>>> import numpy as np
>>> np.set_printoptions(precision=2, suppress=True, linewidth=100)
>>> def rd(a):
...     return np.round(a, 2) + 0
... 
>>> data = np.loadtxt("arr.csv", delimiter=",")
>>> print(data)
[[ 1.   0.6 -1.3 -1.  -0.6 -1.8  1.6 -0.6]
 [-0.4 -0.4  1.4 -0.2 -0.3  0.   0.3  0.8]
 [ 1.2  0.4 -1.4  0.4 -0.7  0.   0.4  1. ]
 [ 0.5  0.3  1.3  0.4 -1.2  0.   1.1 -0.9]
 [-1.9  1.9 -1.4 -0.7  1.8 -0.5 -0.4 -1.7]
 [-1.5  0.  -1.5 -0.1  0.3 -1.1  1.2 -0.2]
 [-0.2 -1.5 -0.3 -1.1 -1.8 -0.2  0.   0.7]]
>>> def softmax(z):
...     e = np.exp(z - z.max(axis=-1, keepdims=True))
...     return e / e.sum(axis=-1, keepdims=True)
... 
>>> print(rd(softmax(data[5])))
[0.03 0.12 0.03 0.11 0.17 0.04 0.41 0.1 ]
>>> softmax(data).sum(axis=1)
array([1., 1., 1., 1., 1., 1., 1.])
>>> att = data @ data.T / np.sqrt(8)
>>> softmax(att).round(6).argmax(axis=1)
array([0, 1, 2, 3, 4, 5, 6])
>>> X = np.loadtxt("a.csv", delimiter=",")
>>> X
array([[ 1.46, -5.59,  2.51, -2.37],
       [-0.65,  1.82, -1.01,  0.47],
       [ 0.49, -1.6 ,  0.9 , -0.28],
       [-0.61,  2.4 , -1.28,  0.65],
       [ 1.4 , -4.15,  2.51, -0.85],
       [-0.58,  1.57, -1.04,  0.04],
       [ 0.47, -1.88,  0.59, -1.18],
       [ 0.29, -0.48,  0.07, -0.54],
       [ 0.28, -1.64,  1.55,  0.77]])
>>> A2 = np.c_[X[:, :1] @ np.array([[7]]), np.array([0, 3, 5, 9, 2, 8, 6, 1, 3])]
>>> rd(A2)
array([[10.22,  0.  ],
       [-4.55,  3.  ],
       [ 3.43,  5.  ],
       [-4.27,  9.  ],
       [ 9.8 ,  2.  ],
       [-4.06,  8.  ],
       [ 3.29,  6.  ],
       [ 2.03,  1.  ],
       [ 1.96,  3.  ]])
>>> np.linalg.matrix_rank(np.c_[X, A2])
np.int64(5)
>>> rd(np.linalg.lstsq(X, A2[:, 0])[0])
array([7., 0., 0., 0.])
